% python3 -q
>>> import numpy as np
>>> import numpy.linalg as la
>>> np.set_printoptions(precision=3, suppress=True, linewidth=120, sign=" ")
>>> feats = np.load("run8.npy")
>>> feats
array([[ 0,  0,  1],
       [ 0,  1,  0],
       [ 1,  0,  0]])
>>> ev, evecs = la.eigh(feats)
>>> vec = np.array([1, 2, 1])
>>> evecs * np.maximum(ev, 0) @ evecs.T
array([[ 0.5,  0. ,  0.5],
       [ 0. ,  1. ,  0. ],
       [ 0.5,  0. ,  0.5]])
>>> np.abs(feats).sum(axis=1).max(), np.abs(ev).max()
(np.int64(1), np.float64(1.0))
>>> la.eigvalsh(feats[1:, 1:])
array([ 0.,  1.])
>>> vec @ feats @ vec
np.int64(6)
>>> rng = np.random.default_rng(95207)
>>> idx = rng.permutation(3)
>>> idx
array([ 1,  2,  0])
>>> Y = feats[idx][:, idx]
>>> np.allclose(Y, feats)
False
>>> (la.matrix_power((feats != 0) + (feats.T != 0) + np.eye(3), 3) > 0).astype(int)
array([[ 1,  0,  1],
       [ 0,  1,  0],
       [ 1,  0,  1]])
>>> np.round(la.det(feats), 3)
np.float64(-1.0)
>>> feats @ feats
array([[ 1,  0,  0],
       [ 0,  1,  0],
       [ 0,  0,  1]])
>>> (feats != 0).astype(int)
array([[ 0,  0,  1],
       [ 0,  1,  0],
       [ 1,  0,  0]])
>>> feats.sum(axis=1)
array([ 1,  1,  1])
>>> la.matrix_power(feats, 100)
array([[ 1,  0,  0],
       [ 0,  1,  0],
       [ 0,  0,  1]])
>>> feats @ np.ones(3)
array([ 1.,  1.,  1.])
>>> pr = np.eye(3)[0]
>>> for _ in range(3):
...     pr = pr @ feats
...     print(pr.round(3))
... 
[ 0.  0.  1.]
[ 1.  0.  0.]
[ 0.  0.  1.]
>>> vec = np.array([1, 3, 0])
>>> target = feats @ vec
>>> b, lr = np.zeros(3), 1 / la.norm(feats, 2) ** 2
>>> for i in range(30):
...     b -= lr * feats.T @ (feats @ b - target)
...     if i % 10 == 0: print(i, round(la.norm(feats @ b - target), 3))
... 
0 0.0
10 0.0
20 0.0
>>> round(float(la.cond(feats)), 3)
1.0
>>> F = np.loadtxt("w.csv", delimiter=",")
>>> F
array([[ 0.459, -1.195,  5.703, -0.018],
       [ 0.272, -0.047, -2.524, -0.045],
       [ 0.28 , -0.122,  1.589,  0.102],
       [-0.031,  2.363, -0.882, -0.015],
       [-0.357, -0.217, -1.5  ,  0.042],
       [ 0.044,  0.055, -2.533,  0.037],
       [-0.005,  0.863,  6.613, -0.061],
       [-0.223,  0.33 ,  1.461,  0.001],
       [-0.052,  0.472,  9.6  ,  0.042],
       [-0.396,  0.13 , -6.804, -0.023],
       [-0.073, -1.13 ,  2.027, -0.039],
       [-0.048, -0.184,  3.347, -0.026],
       [-0.058, -0.787,  1.493,  0.042],
       [ 0.059, -1.915,  3.469,  0.005],
       [ 0.046,  0.196, -5.199, -0.005],
       [-0.008, -0.082, -5.479,  0.022],
       [ 0.107,  0.191,  4.446, -0.007],
       [ 0.015, -1.035, -4.66 ,  0.062],
       [-0.47 , -0.875,  3.397,  0.046],
       [-0.138, -0.47 ,  8.423, -0.046],
       [ 0.318, -1.475,  7.836, -0.011],
       [-0.096, -0.176, -1.949,  0.002],
       [ 0.016, -0.66 ,  1.832, -0.032],
       [-0.166, -1.327, -3.934,  0.044]])
>>> # column 2 is much longer than the rest
>>> G = np.cov(F, rowvar=False)
>>> np.corrcoef(F.T)
array([[ 1.   , -0.139,  0.248, -0.101],
       [-0.139,  1.   , -0.116, -0.162],
       [ 0.248, -0.116,  1.   , -0.23 ],
       [-0.101, -0.162, -0.23 ,  1.   ]])
>>> F.std(axis=0)
array([ 0.214,  0.871,  4.574,  0.039])
>>> G.shape
(4, 4)
>>> np.median(F, axis=0)
array([-0.019, -0.18 ,  1.541, -0.002])
>>> np.argsort(-F.std(axis=0).round(6), kind="stable")
array([ 2,  1,  0,  3])
>>> round(np.corrcoef(F[:, 0], F[:, 2])[0, 1], 3)
np.float64(0.248)
>>> data = np.loadtxt("x.csv", delimiter=",")
>>> data
array([[ 2., -2., -2.,  1.],
       [-2.,  2., -2., -2.],
       [-2., -2.,  2., -2.],
       [ 1., -2., -2.,  2.]])
>>> def softmax(z):
...     e = np.exp(z - z.max(axis=-1, keepdims=True))
...     return e / e.sum(axis=-1, keepdims=True)
... 
>>> softmax(data).sum(axis=1)
array([ 1.,  1.,  1.,  1.])
>>> softmax(data[3])
array([ 0.262,  0.013,  0.013,  0.712])
>>> np.round(softmax(10 * data[3]), 3) + 0
array([ 0.,  0.,  0.,  1.])
>>> softmax(data[3] + -3)
array([ 0.262,  0.013,  0.013,  0.712])
>>> scores = data @ data.T / np.sqrt(4)
>>> softmax(scores)[3] @ data
array([ 1.377, -2.   , -2.   ,  1.622])
>>> np.round(softmax(scores + np.triu(np.full(scores.shape, -np.inf), 1)), 3) + 0
array([[ 1.   ,  0.   ,  0.   ,  0.   ],
       [ 0.   ,  1.   ,  0.   ,  0.   ],
       [ 0.   ,  0.   ,  1.   ,  0.   ],
       [ 0.378,  0.   ,  0.   ,  0.622]])
>>> softmax(scores).round(6).argmax(axis=1)
array([ 0,  1,  2,  3])
>>> ev, evecs = la.eigh(data)
>>> vec = np.array([3, 1, 3, 0])
>>> np.round(vec @ data @ vec / (vec @ vec), 3), round(float(ev[0]), 3), np.round(ev[-1], 3)
(np.float64(-1.158), -2.772, np.float64(5.772))
>>> np.abs(data).sum(axis=1).max(), np.round(np.abs(ev).max(), 3)
(np.float64(8.0), np.float64(5.772))
>>> Ac = (F - F.mean(axis=0)) / F.std(axis=0)
>>> Ac.std(axis=0)
array([ 1.,  1.,  1.,  1.])
>>> b = la.lstsq(np.delete(Ac, 2, axis=1), Ac[:, 2])[0]
>>> round(1 - np.var(Ac[:, 2] - np.delete(Ac, 2, axis=1) @ b), 3)
np.float64(0.119)
>>> O, R = la.qr(data)
>>> O @ R
array([[ 2., -2., -2.,  1.],
       [-2.,  2., -2., -2.],
       [-2., -2.,  2., -2.],
       [ 1., -2., -2.,  2.]])
>>> np.round(O.T @ O, 3) + 0
array([[ 1.,  0.,  0.,  0.],
       [ 0.,  1.,  0.,  0.],
       [ 0.,  0.,  1.,  0.],
       [ 0.,  0.,  0.,  1.]])
>>> np.trace(O @ O.T)
np.float64(4.0)
>>> np.allclose(R.T @ R, data.T @ data)
True
>>> np.round(abs(R[0, 0]), 3), round(float(la.norm(data[:, 0])), 3)
(np.float64(3.606), 3.606)
>>> O
array([[-0.555,  0.296, -0.366, -0.686],
       [ 0.555, -0.296, -0.758, -0.171],
       [ 0.555,  0.804,  0.131, -0.171],
       [-0.277,  0.423, -0.523,  0.686]])
>>> (O + O.T) / 2
array([[-0.555,  0.425,  0.094, -0.482],
       [ 0.425, -0.296,  0.023,  0.126],
       [ 0.094,  0.023,  0.131, -0.347],
       [-0.482,  0.126, -0.347,  0.686]])
>>> la.determinant(O)
Traceback (most recent call last):
  File "<python-input-67>", line 1, in <module>
    la.determinant(O)
    ^^^^^^^^^^^^^^
AttributeError: module 'numpy.linalg' has no attribute 'determinant'
>>> np.allclose(O @ O.T, O.T @ O)
True
>>> E = np.array([[-2.0, -1.89, 1.69, 2.87],
...     [0.36, 1.32, -0.42, -1.64],
...     [-0.11, -0.43, 1.2, 0.75],
...     [-1.31, 0.03, 1.27, 0.49],
...     [4.56, -0.15, -1.56, -1.07],
...     [-3.04, -1.77, 1.91, 2.99]])
>>> # looks like rank 3
>>> round(float(la.norm(E, 2) / la.norm(E)), 3)
0.922
>>> la.cond(E) > 100
np.True_
>>> [round(float(x), 3) for x in la.svd(E, compute_uv=False)[:3]]
[8.167, 3.249, 1.126]
>>> ev, evecs = la.eig(data)
>>> np.round(data @ evecs[:, 0] - ev[0] * evecs[:, 0], 3) + 0
array([ 0.,  0.,  0.,  0.])
>>> np.sort(la.eigvals(data.T))
array([-2.772,  1.   ,  4.   ,  5.772])
>>> mat = np.loadtxt("a.csv", delimiter=",")
>>> mat
array([[ 2.06 ,  0.02 , -0.857],
       [ 2.101, -0.015, -0.918],
       [-2.08 ,  0.008,  0.907],
       [ 1.394, -0.001, -0.578],
       [ 1.37 , -0.002, -0.63 ],
       [ 1.39 , -0.006, -0.571],
       [-1.368, -0.016,  0.616],
       [ 1.385,  0.001, -0.617],
       [-2.078, -0.004,  0.898],
       [-2.109,  0.027,  0.883]])
>>> proj = mat @ la.solve(mat.T @ mat, mat.T)
>>> np.diag(proj)
array([ 0.657,  0.273,  0.182,  0.148,  0.341,  0.192,  0.348,  0.137,  0.168,  0.554])
>>> proj @ mat[:, 2]
array([-0.857, -0.918,  0.907, -0.578, -0.63 , -0.571,  0.616, -0.617,  0.898,  0.883])
>>> np.allclose(proj @ proj, proj)
True
>>> np.round(np.trace(proj), 3)
np.float64(3.0)
>>> d = la.norm(mat[:, None] - mat[None], axis=-1)
>>> d.mean(axis=1).argmax()
np.int64(9)
>>> d.shape
(10, 10)
>>> la.norm(mat, axis=1)
array([ 2.231,  2.293,  2.269,  1.509,  1.508,  1.503,  1.5  ,  1.516,  2.264,  2.287])
>>> np.unravel_index(d.round(6).argmax(), d.shape)
(np.int64(1), np.int64(9))
>>> la.norm(mat - mat.mean(axis=0), axis=1)
array([ 2.007,  2.069,  2.493,  1.285,  1.284,  1.279,  1.724,  1.292,  2.488,  2.51 ])
>>> (d + 1e9 * np.eye(10)).round(6).argmin(axis=1)
array([ 1,  0,  8,  5,  7,  3,  8,  4,  2,  2])
>>> d[1]
array([ 0.081,  0.   ,  4.562,  0.785,  0.786,  0.791,  3.793,  0.777,  4.557,  4.579])
>>> d[:5, :5]
array([[ 0.   ,  0.081,  4.5  ,  0.722,  0.727],
       [ 0.081,  0.   ,  4.562,  0.785,  0.786],
       [ 4.5  ,  4.562,  0.   ,  3.778,  3.777],
       [ 0.722,  0.785,  3.778,  0.   ,  0.057],
       [ 0.727,  0.786,  3.777,  0.057,  0.   ]])
>>> d[1].round(6).argsort(kind="stable")[:4]
array([ 1,  0,  7,  3])
>>> K = np.load("mat.npy")
>>> K
array([[ 1.,  2.,  0.,  0.,  0.,  0.],
       [ 0.,  0.,  0.,  0.,  0.,  0.],
       [ 0.,  0., -8., -8., -5.,  3.],
       [ 0.,  0., -6., -2., -1., -1.],
       [ 0.,  0., -1.,  1., -9., -9.],
       [ 0.,  0., -8.,  1.,  4., -8.]])
>>> # rank 5
>>> np.trace(feats)
np.int64(1)
>>> (feats + feats.T) / 2
array([[ 0.,  0.,  1.],
       [ 0.,  1.,  0.],
       [ 1.,  0.,  0.]])
>>> np.sort(np.abs(la.eigvals(feats)))
array([ 1.,  1.,  1.])
>>> U, sv, VT = la.svd(K, full_matrices=False)
>>> np.abs(U[:, 0]).round(6).argmax()
np.int64(4)
>>> sv
array([ 15.467,  12.648,  10.63 ,   2.236,   0.889,   0.   ])
>>> (sv > 1e-8).sum()
np.int64(5)
>>> np.round(VT @ VT.T, 3) + 0
array([[ 1.,  0.,  0.,  0.,  0.,  0.],
       [ 0.,  1.,  0.,  0.,  0.,  0.],
       [ 0.,  0.,  1.,  0.,  0.,  0.],
       [ 0.,  0.,  0.,  1.,  0.,  0.],
       [ 0.,  0.,  0.,  0.,  1.,  0.],
       [ 0.,  0.,  0.,  0.,  0.,  1.]])
>>> np.argsort(-la.norm(K, axis=0).round(6), kind="stable")[:3]
array([ 2,  5,  4])
>>> la.matrix_rank(K, rtol=0.1)
np.int64(4)
>>> round(la.norm(K, 2) / la.norm(K), 3)
np.float64(0.68)
>>> m1 = np.load("out13.npy")
>>> m1
array([[ 2,  1,  2,  0,  2],
       [ 1,  2,  1,  2,  0],
       [ 2,  1,  2,  1,  2],
       [ 0,  2,  1,  2,  1],
       [ 2,  0,  2,  1,  2]])
>>> # symmetric
>>> idx = mat[:, 0] > np.median(mat[:, 0])
>>> r0 = mat[idx].mean(axis=0) - mat[~idx].mean(axis=0)
>>> (((mat - mat.mean(axis=0)) @ r0 > 0) == idx).mean()
np.float64(0.9)
>>> r0
array([ 2.919, -0.003, -1.243])
>>> ((mat - mat.mean(axis=0)) @ r0 > 0).astype(int)
array([ 1,  1,  0,  1,  1,  1,  0,  1,  0,  0])
>>> [round(float(x), 3) for x in la.svd(m1, compute_uv=False)[:3]]
[6.926, 3.165, 1.0]
>>> round(np.log10(la.cond(m1)))
2
>>> np.abs(la.svd(m1)[2][-1])
array([ 0.379,  0.11 ,  0.83 ,  0.11 ,  0.379])
>>> la.cond(m1) > 100
np.False_
>>> round(float(la.norm(m1, 2) / la.norm(m1)), 3)
0.894
